$ ipython --no-banner

In [1]: import numpy as np

In [2]: from numpy import linalg as LA

In [3]: np.set_printoptions(precision=3, suppress=True, linewidth=100, legacy="1.25")

In [4]: rd = lambda a: np.round(a, 3) + 0

In [5]: arr = np.array([[1, -1, 1, -1], [1, 0, 0, 0], [1, 1, 1, 1], [1, 2, 4, 8]])

In [6]: A2 = arr[0, 0] * arr[1:] - np.outer(arr[1:, 0], arr[0])

In [7]: print(A2)
[[ 0  1 -1  1]
 [ 0  2  0  2]
 [ 0  3  3  9]]

In [8]: print(LA.matrix_rank(A2), LA.matrix_rank(arr))
3 4

In [9]: mat = np.load("x.npy")

In [10]: print(mat)
[[-2  1  1]
 [ 0  3  2]
 [ 0  0 -3]]

In [11]: A2 = np.array([[2, 1, 0], [0, 0, 1], [2, 2, 0]])

In [12]: print(np.einsum("ij,ij->i", mat, mat))
[ 6 13  9]

In [13]: print(A2.T @ mat.T)
[[-2  4 -6]
 [ 0  4 -6]
 [ 1  3  0]]

In [14]: print(np.einsum("ik,kj->ji", mat, A2))
[[-2  4 -6]
 [ 0  4 -6]
 [ 1  3  0]]

In [15]: print(np.einsum("ik,kj->ij", mat, A2))
[[-2  0  1]
 [ 4  4  3]
 [-6 -6  0]]

In [16]: print(rd(LA.eigvals(mat).sum().real))
-2.0

In [17]: print(np.kron(np.eye(2, dtype=int), mat))
[[-2  1  1  0  0  0]
 [ 0  3  2  0  0  0]
 [ 0  0 -3  0  0  0]
 [ 0  0  0 -2  1  1]
 [ 0  0  0  0  3  2]
 [ 0  0  0  0  0 -3]]

In [18]: print(rd(LA.det(2 * mat)), rd(LA.det(mat)))
144.0 18.0

In [19]: print(rd(LA.eigvals(mat)))
[-2.  3. -3.]

In [20]: T = np.stack([mat, 2 * mat, mat[::-1]])

In [21]: print(LA.matrix_rank(T.reshape(3, -1)))
2

In [22]: print(np.einsum("bij,cij->bc", T, T))
[[ 28  56   7]
 [ 56 112  14]
 [  7  14  28]]

In [23]: print(rd(LA.norm(T, axis=(1, 2))))
[ 5.292 10.583  5.292]

In [24]: print(T.shape)
(3, 3, 3)

In [25]: print(rd(np.sort(LA.eigvals(mat))))
[-3. -2.  3.]

In [26]: print(np.prod(np.diag(mat)), rd(LA.det(mat)))
18 18.0

In [27]: print(LA.matrix_power(mat - np.diag(np.diag(mat)), 3))
[[0 0 0]
 [0 0 0]
 [0 0 0]]

In [28]: print(rd(np.abs(LA.eigvals(mat)).max()))
3.0

In [29]: print(mat @ mat)
[[ 4  1 -3]
 [ 0  9  0]
 [ 0  0  9]]

In [30]: print(np.trace(mat))
-2

In [31]: print(np.allclose(mat @ mat.T, mat.T @ mat))
False

In [32]: print(rd(np.sort(np.abs(LA.eigvals(mat)))))
[2. 3. 3.]

In [33]: print((mat - mat.T) / 2)
[[ 0.   0.5  0.5]
 [-0.5  0.   1. ]
 [-0.5 -1.   0. ]]

In [34]: print(np.allclose(mat, mat.T))
False

In [35]: print(rd(LA.det(mat)))
18.0

In [36]: A = np.array([[4.0, -2.0, 0.0], [-2.0, 5.0, -2.0], [0.0, -2.0, -1.0]])

In [37]: A2 = LA.invert(A)
AttributeError: module 'numpy.linalg' has no attribute 'invert'


In [38]: A2 = LA.inv(A)

In [39]: print(A @ A2)
[[1. 0. 0.]
 [0. 1. 0.]
 [0. 0. 1.]]

In [40]: print(rd(LA.det(A) * A2))
[[-9. -2.  4.]
 [-2. -4.  8.]
 [ 4.  8. 16.]]

In [41]: print(rd(LA.inv(A2)))
[[ 4. -2.  0.]
 [-2.  5. -2.]
 [ 0. -2. -1.]]

In [42]: print(rd(LA.cond(A)))
4.125

In [43]: x = np.array([0, -1, 2])

In [44]: y = A @ x

In [45]: b, lr = np.zeros(3), 1 / LA.norm(A, 2) ** 2

In [46]: for i in range(5):
    ...:     b -= lr * A.T @ (A @ b - y)
    ...:     if i % 1 == 0: print(i, round(LA.norm(A @ b - y), 3))
    ...: 
0 3.445
1 3.073
2 2.76
3 2.494
4 2.268

In [47]: print(rd(LA.cond(A)))
4.125

In [48]: print(rd(b))
[ 0.221 -1.153  0.795]

In [49]: E = np.loadtxt("layer11.csv", delimiter=",")

In [50]: print(E)
[[-34.  -26.  -10. ]
 [  0.3   0.1   0.9]
 [  0.5   1.7   0.4]
 [ -0.2   0.6   0.1]
 [  0.    0.   -1.3]
 [  0.   -1.3  -0.4]
 [  0.9   0.5  -1.4]
 [  1.5   0.7  -1.2]
 [ -0.1   0.1  -0.7]
 [ -0.6  -0.1  -0.3]
 [ -0.2  -0.4  -1.3]
 [  1.   -1.9   1.7]
 [  1.4   0.1  -0.1]
 [  0.1  -1.7  -0.1]
 [ -0.2  -0.3   0.4]]

In [51]: def softmax(z):
    ...:     e = np.exp(z - z.max(axis=-1, keepdims=True))
    ...:     return e / e.sum(axis=-1, keepdims=True)
    ...: 

In [52]: print(rd(softmax(10 * E[1])))
[0.002 0.    0.997]

In [53]: print(rd(softmax(E[1])))
[0.275 0.225 0.5  ]

In [54]: print(rd(softmax(E).sum(axis=1)))
[1. 1. 1. 1. 1. 1. 1. 1. 1. 1. 1. 1. 1. 1. 1.]

In [55]: att = E @ E.T / np.sqrt(3)

In [56]: print(softmax(att).round(6).argmax(axis=1))
[ 0 11  2  2  0  0  7  7  0  0  0 11  7  0  0]

In [57]: print(rd(softmax(att)[1] @ E))
[ 0.423 -0.253  0.198]

In [58]: idx = E[:, 1] > np.median(E[:, 1])

In [59]: f = E[idx].mean(axis=0) - E[~idx].mean(axis=0)

In [60]: print(rd(f))
[4.852 4.505 1.127]

In [61]: print(((E - E.mean(axis=0)) @ f > 0).astype(int))
[0 1 1 1 1 1 1 1 1 1 1 1 1 1 1]

In [62]: feats = np.load("m.npy")

In [63]: print(feats)
[[-52.494 -20.506  -8.694]
 [-39.084 -14.761  -5.683]
 [-31.004 -11.397  -4.031]
 [-14.505  -4.91   -1.293]
 [ -9.507  -3.128  -0.761]
 [ -9.073  -2.98   -0.726]
 [ -9.049  -2.972  -0.724]
 [ -6.571  -2.157  -0.569]
 [ -4.811  -1.613  -0.512]
 [ -4.752  -1.596  -0.511]
 [ -4.545  -1.534  -0.508]
 [ -4.44   -1.503  -0.506]
 [ -1.738  -0.729  -0.479]
 [ -1.332  -0.6    -0.446]
 [  0.918   0.625   0.675]
 [  1.607   1.149   1.268]
 [  2.008   1.462   1.624]
 [  2.066   1.507   1.675]
 [ 14.134  10.647  11.59 ]
 [ 18.075  13.492  14.544]
 [ 19.596  14.579  15.662]
 [ 51.205  36.342  37.346]
 [ 68.264  47.716  48.356]]

In [64]: rng = np.random.default_rng(87)

In [65]: A2 = feats + rng.integers(-2, 3, (23, 2)) @ rng.integers(-2, 3, (2, 3))

In [66]: print(rd(A2))
[[-51.494 -21.506  -9.694]
 [-41.084 -10.761  -2.683]
 [-31.004 -15.397  -6.031]
 [-13.505  -5.91   -2.293]
 [-10.507  -2.128   0.239]
 [-11.073  -4.98   -0.726]
 [ -8.049  -3.972  -1.724]
 [ -5.571  -3.157  -1.569]
 [ -2.811  -1.613  -1.512]
 [ -4.752  -3.596  -1.511]
 [ -3.545   1.466   0.492]
 [ -2.44   -7.503  -4.506]
 [ -1.738  -4.729  -2.479]
 [ -2.332  -3.6    -1.446]
 [  1.918   3.625   1.675]
 [  1.607   3.149   2.268]
 [  4.008  -0.538  -0.376]
 [  3.066  -1.493  -0.325]
 [ 14.134   6.647   9.59 ]
 [ 18.075  11.492  13.544]
 [ 21.596   8.579  11.662]
 [ 52.205  31.342  34.346]
 [ 66.264  51.716  51.356]]

In [67]: print(rd(A2 - feats))
[[ 1. -1. -1.]
 [-2.  4.  3.]
 [ 0. -4. -2.]
 [ 1. -1. -1.]
 [-1.  1.  1.]
 [-2. -2.  0.]
 [ 1. -1. -1.]
 [ 1. -1. -1.]
 [ 2.  0. -1.]
 [ 0. -2. -1.]
 [ 1.  3.  1.]
 [ 2. -6. -4.]
 [ 0. -4. -2.]
 [-1. -3. -1.]
 [ 1.  3.  1.]
 [ 0.  2.  1.]
 [ 2. -2. -2.]
 [ 1. -3. -2.]
 [ 0. -4. -2.]
 [ 0. -2. -1.]
 [ 2. -6. -4.]
 [ 1. -5. -3.]
 [-2.  4.  3.]]

In [68]: Xc = (feats - feats.mean(axis=0)) / feats.std(axis=0)

In [69]: print(np.argwhere(np.abs(Xc) > 2))
[[ 0  0]
 [21  0]
 [21  1]
 [21  2]
 [22  0]
 [22  1]
 [22  2]]

In [70]: b = LA.lstsq(np.delete(Xc, 2, axis=1), Xc[:, 2])[0]

In [71]: print(np.abs(b).argmax())
1

In [72]: print(rd(b))
[-0.983  1.944]

In [73]: Xc = feats - feats.mean(axis=1)
ValueError: operands could not be broadcast together with shapes (23,3) (23,) 


In [74]: Xc = feats - feats.mean(axis=0)

In [75]: left, sv, VT = LA.svd(Xc, full_matrices=False)

In [76]: print(rd((sv ** 2).sum() ** 2 / (sv ** 4).sum()))
1.047

In [77]: print(np.abs(left[:, 0]).argmax())
22

In [78]: print(rd(sv ** 2 / (sv ** 2).sum()))
[0.977 0.023 0.   ]

In [79]: print(rd(VT[0] * np.sign(VT[0, np.abs(VT[0]).argmax()])))
[0.789 0.462 0.404]

In [80]: print(rd(Xc.mean(axis=0)))
[0. 0. 0.]

In [81]: print(LA.matrix_rank(Xc))
3

In [82]: M = np.array([[1.0, 0.0], [0.0, 1.0]])

In [83]: print(M)
[[1. 0.]
 [0. 1.]]

In [84]: print((M - M.T) / 2)
[[0. 0.]
 [0. 0.]]

In [85]: print(M @ M)
[[1. 0.]
 [0. 1.]]

In [86]: print(np.allclose(M @ M.T, M.T @ M))
True

In [87]: print(rd(LA.norm(M, axis=0)))
[1. 1.]

In [88]: print(M @ M.T)
[[1. 0.]
 [0. 1.]]

In [89]: print(M[:, 0] @ M[:, 1])
0.0

In [90]: print(M.T @ M)
[[1. 0.]
 [0. 1.]]

In [91]: x = np.array([-6, 9])

In [92]: print(M @ M @ x)
[-6.  9.]

In [93]: print(rd(LA.eigvalsh(2 * M - np.eye(2))))
[1. 1.]

In [94]: print(M @ np.ones(2))
[1. 1.]

In [95]: print(rd(LA.matrix_power(M, 100)))
[[1. 0.]
 [0. 1.]]

In [96]: print(M.sum(axis=1))
[1. 1.]

In [97]: pr = np.eye(2)[1]

In [98]: for _ in range(5):
    ...:     pr = pr @ M
    ...:     print(pr.round(3))
    ...: 
[0. 1.]
[0. 1.]
[0. 1.]
[0. 1.]
[0. 1.]

In [99]: f = np.array([-1, 1])

In [100]: A2 = M + np.outer(f, np.eye(2)[1])

In [101]: print(A2)
[[ 1. -1.]
 [ 0.  2.]]

In [102]: print(LA.matrix_rank(LA.inv(A2) - LA.inv(M), tol=1e-8))
1

In [103]: sv = 3 * 0.9 ** np.arange(3)

In [104]: O, _ = LA.qr(np.array([[1.8, -0.1, -1.3], [0.5, -0.3, 1.8], [1.5, 0.3, -0.7]]))

In [105]: m1 = rng.normal(size=(12, 3)) * sv @ O

In [106]: print(rd(m1))
[[-0.22   0.343 -4.485]
 [-0.462 -2.14   2.057]
 [ 2.188 -1.209 -1.81 ]
 [ 0.618 -0.911 -0.019]
 [-0.083 -3.244  0.572]
 [-2.186 -2.321  0.547]
 [ 3.213 -2.65   5.616]
 [-1.433 -1.532 -2.281]
 [-2.641  3.138  3.313]
 [-3.377 -0.306 -2.625]
 [ 1.751  3.911  1.052]
 [-0.232  0.766 -0.738]]

In [107]: Xc = m1 - m1.mean(axis=0)

In [108]: vecs = LA.svd(Xc)[2][:1]

In [109]: A2 = Xc - Xc @ vecs.T @ vecs

In [110]: print(rd(np.cov(Xc @ vecs.T, rowvar=False)))
8.373

In [111]: print(LA.norm(A2, axis=1).round(6).argmax())
8

In [112]: left, sv, VT = LA.svd(feats)

In [113]: print(np.argmax(sv[:-1] / (sv[1:] + 1e-6)) + 1)
2

In [114]: print(rd(sv))
[149.778  31.963   0.333]

In [115]: A2 = left[:, :2] @ np.diag(sv[:2]) @ VT[:2]

In [116]: print(rd(np.abs(feats - A2).max()))
0.081

In [117]: idx = m1[:, 2] > np.median(m1[:, 2])

In [118]: f = m1[idx].mean(axis=0) - m1[~idx].mean(axis=0)

In [119]: print(rd(f))
[ 0.341 -0.076  4.186]

In [120]: print(((m1 - m1.mean(axis=0)) @ f > 0).astype(int))
[0 1 0 0 1 1 1 0 1 0 1 0]

In [121]: print(idx.astype(int))
[0 1 0 0 1 1 1 0 1 0 1 0]

In [122]: print((((m1 - m1.mean(axis=0)) @ f > 0) == idx).mean())
1.0

In [123]: C = m1[[3, 10]].astype(float)

In [124]: for _ in range(6):
     ...:     idx = LA.norm(m1[:, None] - C, axis=-1).argmin(axis=1)
     ...:     C = np.array([m1[idx == j].mean(axis=0) for j in range(2)])
     ...: 

In [125]: print(idx)
[0 0 0 0 0 0 0 0 1 0 1 0]

In [126]: print(np.abs(C[1] - C[0]).argmax())
1

In [127]: print(rd(C))
[[-0.197 -1.32  -0.317]
 [-0.445  3.524  2.182]]

In [128]: ang = np.radians(36)

In [129]: r_ = np.eye(3)

In [130]: r_[2, 2] = r_[1, 1] = np.cos(ang)

In [131]: r_[2, 1], r_[1, 2] = -np.sin(ang), np.sin(ang)

In [132]: print(rd(r_))
[[ 1.     0.     0.   ]
 [ 0.     0.809  0.588]
 [ 0.    -0.588  0.809]]

In [133]: A2 = C @ r_.T

In [134]: print(rd(LA.det(r_)), rd(np.trace(r_)))
1.0 2.618

In [135]: print(rd(A2))
[[-0.197 -1.254  0.52 ]
 [-0.445  4.134 -0.306]]

In [136]: W0 = np.array([[1, 1, 0], [1, 0, 0], [2, 0, 0], [0, 1, 0]])

In [137]: W0[3] = W0[1]

In [138]: print(W0)
[[1 1 0]
 [1 0 0]
 [2 0 0]
 [1 0 0]]

In [139]: C = feats[[21, 5]].astype(float)

In [140]: for _ in range(5):
     ...:     idx = LA.norm(feats[:, None] - C, axis=-1).argmin(axis=1)
     ...:     C = np.array([feats[idx == j].mean(axis=0) for j in range(2)])
     ...: 

In [141]: print(idx)
[1 1 1 1 1 1 1 1 1 1 1 1 1 1 1 1 1 1 1 1 1 0 0]

In [142]: print(np.bincount(idx))
[ 2 21]

In [143]: print(rd(C[1] - C[0]))
[-66.139 -43.311 -41.823]

In [144]: print(np.argsort(-LA.norm(W0, axis=0).round(6), kind="stable")[:3])
[0 1 2]

In [145]: print(rd(LA.norm(W0, 2) / LA.norm(W0)))
0.946

In [146]: print(LA.matrix_rank(W0, rtol=0.1))
2

In [147]: print([round(float(x), 3) for x in LA.svd(W0, compute_uv=False)[:3]])
[2.676, 0.915, 0.0]

In [148]: left, sv, VT = LA.svd(W0)

In [149]: print(np.argmax(sv[:-1] / (sv[1:] + 1e-6)) + 1)
2

In [150]: A2 = left[:, :2] @ np.diag(sv[:2]) @ VT[:2]

In [151]: print(rd(LA.norm(W0 - A2, 2)), sv[2])
0.0 0.0

In [152]: print(rd(A2))
[[1. 1. 0.]
 [1. 0. 0.]
 [2. 0. 0.]
 [1. 0. 0.]]

In [153]: print(rd(LA.norm(W0 - A2) / LA.norm(W0)))
0.0

In [154]: print(rd(np.abs(W0 - A2).max()))
0.0
